$ python3 -q
>>> import numpy as np
>>> from numpy import linalg as LA
>>> np.set_printoptions(precision=3, suppress=True, linewidth=140)
>>> def tidy(a):
...     return np.round(a, 3) + 0
... 
>>> A = np.load("block5.npy")
>>> A
array([[ 2,  0, -1, -2,  2,  3],
       [ 3,  2,  0, -1, -2,  2],
       [ 2,  3,  2,  0, -1, -2],
       [-2,  2,  3,  2,  0, -1],
       [-1, -2,  2,  3,  2,  0],
       [ 0, -1, -2,  2,  3,  2]])
>>> Q, R = LA.qr(A)
>>> tidy(Q.T @ Q)
array([[1., 0., 0., 0., 0., 0.],
       [0., 1., 0., 0., 0., 0.],
       [0., 0., 1., 0., 0., 0.],
       [0., 0., 0., 1., 0., 0.],
       [0., 0., 0., 0., 1., 0.],
       [0., 0., 0., 0., 0., 1.]])
>>> tidy(abs(R[0, 0])), tidy(LA.norm(A[:, 0]))
(np.float64(4.69), np.float64(4.69))
>>> np.allclose(R.T @ R, A.T @ A)
True
>>> tidy(Q @ R)
array([[ 2.,  0., -1., -2.,  2.,  3.],
       [ 3.,  2.,  0., -1., -2.,  2.],
       [ 2.,  3.,  2.,  0., -1., -2.],
       [-2.,  2.,  3.,  2.,  0., -1.],
       [-1., -2.,  2.,  3.,  2.,  0.],
       [ 0., -1., -2.,  2.,  3.,  2.]])
>>> tidy(np.abs(np.diag(R)))
array([4.69 , 4.178, 3.329, 3.15 , 3.049, 2.655])
>>> rng = np.random.default_rng(1181)
>>> labels = rng.permutation(6)
>>> labels
array([1, 0, 5, 3, 4, 2])
>>> Y = A[labels][:, labels]
>>> np.diag(Y)
array([2, 2, 2, 2, 2, 2])
>>> np.allclose(Y, A)
False
>>> tidy(np.sort(np.abs(LA.eigvals(Y))))
array([2.   , 2.   , 2.   , 4.   , 7.211, 7.211])
>>> print(Y)
[[ 2  3  2 -1 -2  0]
 [ 0  2  3 -2  2 -1]
 [-1  0  2  2  3 -2]
 [ 2 -2 -1  2  0  3]
 [-2 -1  0  3  2  2]
 [ 3  2 -2  0 -1  2]]
>>> labels = rng.permutation(6)
>>> Y = A[:, labels] * rng.choice([-1, 1], 6)
>>> Y
array([[-2, -1,  0,  3, -2,  2],
       [ 2,  0,  2,  2, -3,  1],
       [ 1,  2,  3, -2, -2,  0],
       [ 0,  3,  2, -1,  2, -2],
       [-2,  2, -2,  0,  1, -3],
       [-3, -2, -1,  2,  0, -2]])
>>> left, _, VT = LA.svd(A.T @ Y)
>>> tidy(LA.lstsq(A, Y)[0])
array([[ 0.,  0.,  0.,  0., -1.,  0.],
       [ 0.,  0.,  1.,  0.,  0.,  0.],
       [ 0.,  1.,  0.,  0.,  0.,  0.],
       [ 0.,  0.,  0.,  0.,  0., -1.],
       [-1.,  0.,  0.,  0.,  0.,  0.],
       [ 0.,  0.,  0.,  1.,  0.,  0.]])
>>> labels
array([4, 2, 1, 5, 0, 3])
>>> F = np.loadtxt("x.csv", delimiter=",")
>>> F
array([[8., 0., 5., 0., 0., 8., 0., 0., 0., 0., 0.],
       [0., 1., 0., 6., 9., 0., 0., 4., 0., 0., 0.],
       [7., 0., 8., 0., 0., 3., 0., 0., 0., 0., 0.],
       [0., 5., 0., 8., 2., 0., 0., 5., 0., 0., 0.],
       [0., 3., 0., 0., 8., 0., 0., 9., 0., 0., 0.],
       [5., 0., 8., 0., 0., 7., 0., 0., 0., 0., 0.],
       [0., 0., 0., 0., 0., 0., 2., 0., 8., 1., 7.],
       [0., 6., 0., 4., 2., 0., 0., 8., 0., 0., 0.],
       [0., 0., 0., 0., 0., 0., 0., 0., 2., 2., 1.],
       [0., 0., 0., 0., 0., 0., 3., 0., 9., 8., 2.],
       [0., 0., 0., 0., 0., 0., 5., 0., 4., 7., 7.]])
>>> # 3 groups of indices that never mix
>>> tidy(LA.matrix_power(F, 3))
array([[2795.,    0., 2927.,    0.,    0., 2489.,    0.,    0.,    0.,    0.,    0.],
       [   0., 1617.,    0., 1640., 1980.,    0.,    0., 2763.,    0.,    0.,    0.],
       [2382.,    0., 2427.,    0.,    0., 2092.,    0.,    0.,    0.,    0.,    0.],
       [   0., 1620.,    0., 1870., 1889.,    0.,    0., 2621.,    0.,    0.,    0.],
       [   0., 1614.,    0., 1542., 2021.,    0.,    0., 2823.,    0.,    0.,    0.],
       [2628.,    0., 2719.,    0.,    0., 2274.,    0.,    0.,    0.,    0.,    0.],
       [   0.,    0.,    0.,    0.,    0.,    0.,  674.,    0., 1441., 1291., 1024.],
       [   0., 1618.,    0., 1784., 1924.,    0.,    0., 2674.,    0.,    0.,    0.],
       [   0.,    0.,    0.,    0.,    0.,    0.,  168.,    0.,  435.,  370.,  248.],
       [   0.,    0.,    0.,    0.,    0.,    0.,  677.,    0., 1695., 1496., 1020.],
       [   0.,    0.,    0.,    0.,    0.,    0.,  996.,    0., 2276., 2002., 1551.]])
>>> (F + F.T) / 2
array([[8. , 0. , 6. , 0. , 0. , 6.5, 0. , 0. , 0. , 0. , 0. ],
       [0. , 1. , 0. , 5.5, 6. , 0. , 0. , 5. , 0. , 0. , 0. ],
       [6. , 0. , 8. , 0. , 0. , 5.5, 0. , 0. , 0. , 0. , 0. ],
       [0. , 5.5, 0. , 8. , 1. , 0. , 0. , 4.5, 0. , 0. , 0. ],
       [0. , 6. , 0. , 1. , 8. , 0. , 0. , 5.5, 0. , 0. , 0. ],
       [6.5, 0. , 5.5, 0. , 0. , 7. , 0. , 0. , 0. , 0. , 0. ],
       [0. , 0. , 0. , 0. , 0. , 0. , 2. , 0. , 4. , 2. , 6. ],
       [0. , 5. , 0. , 4.5, 5.5, 0. , 0. , 8. , 0. , 0. , 0. ],
       [0. , 0. , 0. , 0. , 0. , 0. , 4. , 0. , 2. , 5.5, 2.5],
       [0. , 0. , 0. , 0. , 0. , 0. , 2. , 0. , 5.5, 8. , 4.5],
       [0. , 0. , 0. , 0. , 0. , 0. , 6. , 0. , 2.5, 4.5, 7. ]])
>>> print((F - F.T) / 2)
[[ 0.   0.  -1.   0.   0.   1.5  0.   0.   0.   0.   0. ]
 [ 0.   0.   0.   0.5  3.   0.   0.  -1.   0.   0.   0. ]
 [ 1.   0.   0.   0.   0.  -2.5  0.   0.   0.   0.   0. ]
 [ 0.  -0.5  0.   0.   1.   0.   0.   0.5  0.   0.   0. ]
 [ 0.  -3.   0.  -1.   0.   0.   0.   3.5  0.   0.   0. ]
 [-1.5  0.   2.5  0.   0.   0.   0.   0.   0.   0.   0. ]
 [ 0.   0.   0.   0.   0.   0.   0.   0.   4.  -1.   1. ]
 [ 0.   1.   0.  -0.5 -3.5  0.   0.   0.   0.   0.   0. ]
 [ 0.   0.   0.   0.   0.   0.  -4.   0.   0.  -3.5 -1.5]
 [ 0.   0.   0.   0.   0.   0.   1.   0.   3.5  0.  -2.5]
 [ 0.   0.   0.   0.   0.   0.  -1.   0.   1.5  2.5  0. ]]
>>> print(tidy(np.sort(np.abs(LA.eigvals(F)))))
[ 0.841  0.841  2.449  2.449  3.301  3.301  5.032  5.656 15.876 19.633 20.   ]
>>> sigma = 20 * 0.7 ** np.arange(5)
>>> W0 = rng.normal(size=(16, 5)) * rng.permutation(sigma)
>>> tidy(W0)
array([[ -6.322,  33.446,  -3.779,   8.252,  -1.23 ],
       [ -1.563,  54.03 ,  26.208,  11.2  ,  -7.418],
       [ 11.074,  -5.405, -20.245,  17.194,   5.836],
       [  7.046,   2.499, -16.613,   0.645,   3.697],
       [ -6.332,  13.215,  13.982, -11.679,  -1.287],
       [ -3.641,  13.242,   5.911,  -8.473,  -5.914],
       [ 11.009, -32.247,   0.789,  10.54 ,  -1.371],
       [ 11.313,  42.536,   7.598,   0.771,   1.524],
       [  5.233,  -4.916,   5.548,  19.237,  -4.253],
       [-10.338,  -6.104,  -8.775,  -1.839,   1.659],
       [  1.459,   4.055, -21.275,  -5.211,   7.659],
       [  3.784,   1.284,  -1.303,   6.203,   2.552],
       [  3.031,  48.859,   7.807,  14.908,  -6.277],
       [  2.857, -31.   ,  21.961,  -1.56 ,   2.752],
       [ 10.701,  31.949,  -3.117,  -2.364,  -5.271],
       [  4.867,  -2.323,   3.627,   8.102,   1.043]])
>>> Z = W0[[12, 6]].astype(float)
>>> for _ in range(5):
...     labels = LA.norm(W0[:, None] - Z, axis=-1).argmin(axis=1)
...     Z = np.array([W0[labels == j].mean(axis=0) for j in range(2)])
... 
>>> labels
array([0, 0, 1, 1, 0, 0, 1, 0, 1, 1, 1, 1, 0, 1, 0, 1])
>>> np.bincount(labels)
array([7, 9])
>>> print(tidy(Z))
[[ 1.027 33.897  7.801  1.802 -3.696]
 [ 4.11  -8.24  -4.032  5.924  2.175]]
>>> np.abs(Z[1] - Z[0]).argmax()
np.int64(1)
>>> Y = Z + rng.integers(-2, 3, (2, 1)) @ rng.integers(-2, 3, (1, 5))
>>> tidy(Y)
array([[ 1.027, 33.897,  7.801,  1.802, -3.696],
       [ 8.11 , -4.24 , -6.032,  3.924,  0.175]])
>>> tidy(Y - Z)
array([[ 0.,  0.,  0.,  0.,  0.],
       [ 4.,  4., -2., -2., -2.]])
>>> LA.matrix_rank(Y - Z, tol=1e-8)
np.int64(1)
>>> G = Y.T @ Y
>>> tidy(np.trace(G)), tidy((Y ** 2).sum())
(np.float64(1363.373), np.float64(1363.373))
>>> tidy(LA.svd(Y, compute_uv=False) ** 2)
array([1255.481,  107.892])
>>> G = np.cov(W0, rowvar=False)
>>> tidy(np.corrcoef(W0.T))
array([[ 1.   , -0.134, -0.193,  0.384,  0.169],
       [-0.134,  1.   ,  0.239,  0.036, -0.516],
       [-0.193,  0.239,  1.   , -0.014, -0.627],
       [ 0.384,  0.036, -0.014,  1.   , -0.158],
       [ 0.169, -0.516, -0.627, -0.158,  1.   ]])
>>> print(G.shape)
(5, 5)
>>> mat = np.load("test17.npy")
>>> mat
array([[-1, -1, -1, -1],
       [-1, -2, -2, -2],
       [-1, -2, -3, -3],
       [-1, -2, -3, -4]])
>>> # symmetric, so the eigenvalues are real
>>> w, V = LA.eigh(mat)
>>> (w > 1e-8).sum(), (w < -1e-8).sum()
(np.int64(0), np.int64(4))
>>> tidy(V @ np.diag(w) @ V.T)
array([[-1., -1., -1., -1.],
       [-1., -2., -2., -2.],
       [-1., -2., -3., -3.],
       [-1., -2., -3., -4.]])
>>> tidy(LA.svd(mat, compute_uv=False))
array([8.291, 1.   , 0.426, 0.283])
>>> print(tidy(LA.eigvalsh(mat + 5 * np.eye(4))))
[-3.291  4.     4.574  4.717]
>>> vec = np.array([-3, 1, -3, 1])
>>> rhs = mat @ vec
>>> beta, lr = np.zeros(4), 1 / LA.norm(mat, 2) ** 2
>>> for i in range(250):
...     beta -= lr * mat.T @ (mat @ beta - rhs)
...     if i % 50 == 0: print(i, round(LA.norm(mat @ beta - rhs), 3))
... 
0 2.033
50 1.325
100 1.058
150 0.946
200 0.879
>>> tidy(beta)
array([-1.713, -0.892, -1.328,  0.318])
>>> print(tidy(LA.cond(mat)))
29.284
>>> proj = np.triu(np.array([[2, 3, 0, 2], [2, 3, 0, 1], [3, 3, 2, 1], [3, 3, 2, 3]]), 1) + np.eye(4)
>>> Y = proj @ mat @ LA.inv(proj)
>>> Y
array([[ -6.,   7., -13.,   3.],
       [ -2.,   2.,  -5.,   1.],
       [ -2.,   2.,  -6.,   1.],
       [ -1.,   1.,  -3.,   0.]])
>>> proj @ mat - mat @ proj
array([[ -5.,  -7., -12., -10.],
       [ -1.,   1.,  -3.,   2.],
       [ -1.,   1.,  -3.,   3.],
       [  0.,   3.,   0.,   7.]])
>>> E = np.load("dump.npy")
>>> print(E)
[[0 4 2 1 3 1]
 [4 4 2 3 0 0]
 [2 2 0 2 1 2]
 [1 3 2 0 3 3]
 [3 0 1 3 2 2]
 [1 0 2 3 2 2]]
>>> # symmetric, so the eigenvalues are real
>>> w, V = LA.eigh(E)
>>> tidy(V.T @ V)
array([[1., 0., 0., 0., 0., 0.],
       [0., 1., 0., 0., 0., 0.],
       [0., 0., 1., 0., 0., 0.],
       [0., 0., 0., 1., 0., 0.],
       [0., 0., 0., 0., 1., 0.],
       [0., 0., 0., 0., 0., 1.]])
>>> tidy(w)
array([-4.89 , -2.121, -1.282,  0.83 ,  4.29 , 11.174])
>>> np.unique(w.round(6) + 0, return_counts=True)[1]
array([1, 1, 1, 1, 1, 1])
>>> Y = E / LA.norm(E, axis=1, keepdims=True)
>>> G = Y @ Y.T
>>> np.argwhere(np.triu(np.abs(G) > 0.95, 1))
array([], shape=(0, 2), dtype=int64)
>>> tidy(LA.norm(Y, axis=1))
array([1., 1., 1., 1., 1., 1.])
>>> Y = LA.inv(E)
>>> (np.abs(Y) > 1e-9).astype(int)
array([[1, 1, 1, 1, 1, 1],
       [1, 1, 1, 1, 1, 1],
       [1, 1, 1, 1, 1, 1],
       [1, 1, 1, 1, 1, 1],
       [1, 1, 1, 1, 1, 1],
       [1, 1, 1, 1, 1, 1]])
>>> tidy(LA.det(E) * Y)
array([[  54.,  -57.,  108.,  -68., -208.,  175.],
       [ -57.,  -28., -114.,   13.,  102.,   21.],
       [ 108., -114.,  216., -136.,  113., -179.],
       [ -68.,   13., -136.,  164.,   66., -142.],
       [-208.,  102.,  113.,   66., -296.,  188.],
       [ 175.,   21., -179., -142.,  188., -148.]])
>>> tidy(LA.slogdet(E)[0])
np.float64(-1.0)
>>> tidy(LA.det(E) * LA.det(Y))
np.float64(1.0)
